$ python -q
>>> import numpy as np
>>> np.set_printoptions(precision=1, suppress=True, linewidth=140)
>>> F = np.load("w.npy")
>>> print(F.round(1) + 0)
[[ 0.1  2.6  9.7]
 [ 7.3 -6.  -3.2]
 [-4.7  5.2  7.1]
 [-4.3  0.5 -9. ]
 [-7.   6.   3.8]
 [-5.7  5.6  6. ]
 [-3.  -0.5 -9.5]
 [-5.1  5.4  6.7]
 [ 4.3 -5.  -7.5]
 [ 8.1 -4.7  3.5]
 [ 6.4 -2.5  7.3]
 [ 5.9 -2.   7.8]
 [-8.3  5.4 -1.4]
 [-4.3  5.1  7.5]
 [ 5.8 -5.7 -5.9]
 [-8.3  5.3 -1.8]
 [ 5.1 -1.2  8.5]
 [ 3.   0.5  9.5]
 [ 7.9 -6.  -1.7]
 [-3.2 -0.3 -9.5]
 [ 0.  -2.7 -9.6]
 [ 6.4 -2.5  7.3]]
>>> C2 = np.cov(F, rowvar=False)
>>> print(np.corrcoef(F.T))
[[ 1.  -0.9  0.1]
 [-0.9  1.   0.4]
 [ 0.1  0.4  1. ]]
>>> print(C2.shape)
(3, 3)
>>> print(np.argwhere(np.triu(np.abs(np.corrcoef(F.T)) > 0.8, 1)))
[[0 1]]
>>> print(round(np.corrcoef(F[:, 0], F[:, 2])[0, 1], 1))
0.1
>>> print(np.median(F, axis=0))
[ 0.1 -0.4  3.7]
>>> print(C2)
[[ 33.5 -22.2   4.5]
 [-22.2  18.6  10.9]
 [  4.5  10.9  51.2]]
>>> print(F.std(axis=0))
[5.7 4.2 7. ]
>>> dist = np.linalg.norm(F[:, None] - F[None], axis=-1)
>>> print(dist.mean(axis=1).argmax())
3
>>> print((dist + 1e9 * np.eye(22)).round(6).argmin(axis=1))
[17 18 13 19  5  7 19  2 14 21 21 10 15  2  8 12 11 16  1  6  6 10]
>>> print(np.linalg.matrix_rank(dist ** 2))
3
>>> print(np.unravel_index(dist.round(6).argmax(), dist.shape))
(np.int64(6), np.int64(17))
>>> u = np.array([3, -2, 3])
>>> print(np.correlate(F[6], F[4], "full"))
[-11.3 -19.8 -19.1 -53.2  67.1]
>>> print(np.allclose(F[:-1].T @ np.linalg.lstsq(F[:-1].T, F[-1])[0], F[-1]))
True
>>> print(np.linalg.lstsq(F[:-1].T, F[-1])[2])
2
>>> print(np.unique(F.round(6), axis=0).shape)
(22, 3)
>>> basis = F[[7, 19]].astype(float)
>>> for _ in range(3):
...     labels = np.linalg.norm(F[:, None] - basis, axis=-1).argmin(axis=1)
...     basis = np.array([F[labels == j].mean(axis=0) for j in range(2)])
... 
>>> print(labels)
[0 1 0 1 0 0 1 0 1 0 0 0 0 0 1 0 0 0 1 1 1 0]
>>> print(basis[1] - basis[0])
[  2.4  -5.2 -12.8]
>>> print(np.bincount(labels))
[14  8]
>>> A = np.load("case10.npy")
>>> print(A)
[[ 0.3 -2.   0.  -1.4]
 [ 0.5 -3.2  0.  -2.2]
 [-0.1  0.4  0.   0.3]]
>>> T = np.stack([A, -3 * A, A[::-1]])
>>> print(T.sum(axis=0))
[[-0.7  4.4  0.   3.1]
 [-0.5  3.2  0.   2.2]
 [ 0.4 -2.8  0.  -2. ]]
>>> print(np.linalg.matrix_rank(T.reshape(3, -1)))
2
>>> print(T.shape)
(3, 3, 4)
>>> print(np.linalg.matrix_rank(T))
[1 1 1]
>>> arr = np.load("sample0.npy")
>>> print(arr)
[[ 10.4 -26.2 -25.2]
 [ 10.4 -24.7 -27.3]
 [ 10.1 -24.4 -23.8]
 [  9.2 -25.3 -26.1]
 [ 10.7 -24.4 -25.4]
 [ 10.2 -24.5 -23.2]
 [ 10.3 -23.3 -24. ]
 [  9.7 -26.4 -25.1]
 [ 10.9 -22.2 -24. ]
 [  9.3 -25.6 -24. ]
 [  9.9 -24.4 -23.5]
 [ 10.6 -24.9 -26.7]
 [ 11.1 -25.2 -23.8]
 [ 10.8 -24.7 -24.6]]
>>> Ac = (arr - arr.mean(axis=0)) / arr.std(axis=0)
>>> print(Ac.std(axis=0))
[1. 1. 1.]
>>> beta = np.linalg.lstsq(np.delete(Ac, 1, axis=1), Ac[:, 1])[0]
>>> print(np.abs(beta).argmax())
0
>>> print(beta)
[0.4 0.3]
>>> dist = np.linalg.norm(arr[:, None] - arr[None], axis=-1)
>>> print(np.flatnonzero(dist[5] < dist.mean() / 2))
[ 2  5 10]
>>> print(np.linalg.norm(arr, axis=1))
[37.8 38.3 35.6 37.5 36.8 35.2 35.  37.7 34.5 36.3 35.3 38.  36.4 36.5]
>>> print(dist[5])
[2.6 4.1 0.6 3.2 2.3 0.  1.4 2.7 2.5 1.6 0.4 3.5 1.3 1.5]
>>> basis = arr[[10, 8]].astype(float)
>>> for _ in range(3):
...     labels = np.linalg.norm(arr[:, None] - basis, axis=-1).argmin(axis=1)
...     basis = np.array([arr[labels == j].mean(axis=0) for j in range(2)])
... 
>>> print(labels)
[0 0 0 0 0 0 1 0 1 0 0 0 0 0]
>>> print(basis)
[[ 10.2 -25.1 -24.9]
 [ 10.6 -22.8 -24. ]]
>>> print(basis[1] - basis[0])
[0.4 2.3 0.9]
>>> print(np.bincount(labels))
[12  2]
>>> out = np.array([[1, -2, 1, -4], [2, 5, 2, 0], [0, -3, 3, 0], [0, 5, 1, -5]])
>>> J = out - out.T
>>> print(J)
[[ 0 -4  1 -4]
 [ 4  0  5 -5]
 [-1 -5  0 -1]
 [ 4  5  1  0]]
>>> print(np.linalg.norm(J, axis=1))
[5.7 8.1 5.2 6.5]
>>> print(np.round(np.linalg.norm(J[0], 1), 1), np.round(np.linalg.norm(J[0], np.inf), 1))
9.0 4.0
>>> print(round(float(np.linalg.norm(J[0] - J[1])), 1))
7.0
>>> print(np.round(np.linalg.norm(J) ** 2 / np.linalg.norm(J, 2) ** 2, 1))
2.0
>>> P = np.triu(np.array([[-8, 7, -5, 1], [0, 6, -5, 7], [9, 1, -8, 8], [7, -4, 5, 4]]), 1) + np.eye(4)
>>> out = P @ J @ np.linalg.inv(P)
>>> print(P @ J - J @ P)
[[ 37.  30.  16. -10.]
 [ 33.  32.  27. -39.]
 [ 32.  47. -22.  36.]
 [  0. -28.  45. -47.]]
>>> print(out)
[[  37. -233. -943. 9104.]
 [  37. -199. -798. 7740.]
 [  31. -182. -747. 7218.]
 [   4.  -23.  -94.  909.]]
>>> print(np.trace(out), np.trace(J))
0.0 0
>>> print(np.round(np.poly(out), 1) + 0)
[  1.   0.  84.   0. 121.]
>>> print(np.linalg.matrix_rank(out))
4
>>> K = np.load("layer11.npy")
>>> print(K.round(1) + 0)
[[  0.   -0.2   0.2]
 [ -1.9   4.9  -4. ]
 [  1.4  -2.8   4.6]
 [  6.1 -13.1   5.8]
 [  0.8  -2.5   0.4]
 [  0.2  -0.8   0.5]
 [ -1.2   2.8  -0.2]
 [ -0.6   1.7  -1.3]
 [  1.1  -2.2  -0.7]
 [ -2.3   5.1  -2.9]
 [  0.3  -0.4  -2.3]
 [  0.6  -1.7   2.3]
 [ -1.    2.6  -2. ]
 [  1.4  -3.6   0.9]
 [ -0.1   0.5  -1.2]
 [  1.   -2.9   0.3]
 [  0.1   1.1  -1.1]
 [ -0.5   1.4   1.2]
 [  0.1   0.2   0.9]
 [ -1.5   3.9  -0.7]
 [  3.   -6.2   3.2]
 [  0.4  -1.1   0.4]
 [ -2.    4.9  -2.5]]
>>> x = np.array([2, 3, 4])
>>> target = K @ x
>>> print(np.round(np.linalg.pinv(K) @ K, 1) + 0)
[[1. 0. 0.]
 [0. 1. 0.]
 [0. 0. 1.]]
>>> print(target)
[  0.3  -5.3  12.6  -3.7  -4.    0.1   5.4  -1.1  -7.4  -1.1 -10.    5.3  -2.2  -4.6  -3.5  -5.2  -1.    7.9   4.6   6.   -0.1  -1.1   1. ]
>>> print(np.linalg.solve(K.T @ K, K.T @ target))
[2. 3. 4.]
>>> rng = np.random.default_rng(6230)
>>> target = target + 0.3 * rng.normal(size=23)
>>> print(target)
[ 0.5 -5.  12.5 -3.7 -4.2  0.3  5.2 -1.5 -7.7 -1.5 -9.3  4.6 -2.4 -4.4 -3.9 -5.2 -1.4  8.2  4.6  6.7 -0.3 -0.7  1.5]
>>> beta, *_ = np.linalg.lstsq(K, target)
>>> print([round(float(np.linalg.norm(np.linalg.solve(K.T @ K + lam * np.eye(3), K.T @ target))), 2) for lam in (0, 1, 10, 100)])
[5.36, 4.5, 3.35, 1.05]
>>> print(np.round(K.T @ (target - K @ beta), 1) + 0)
[0. 0. 0.]
>>> print(beta.round())
[2. 3. 4.]
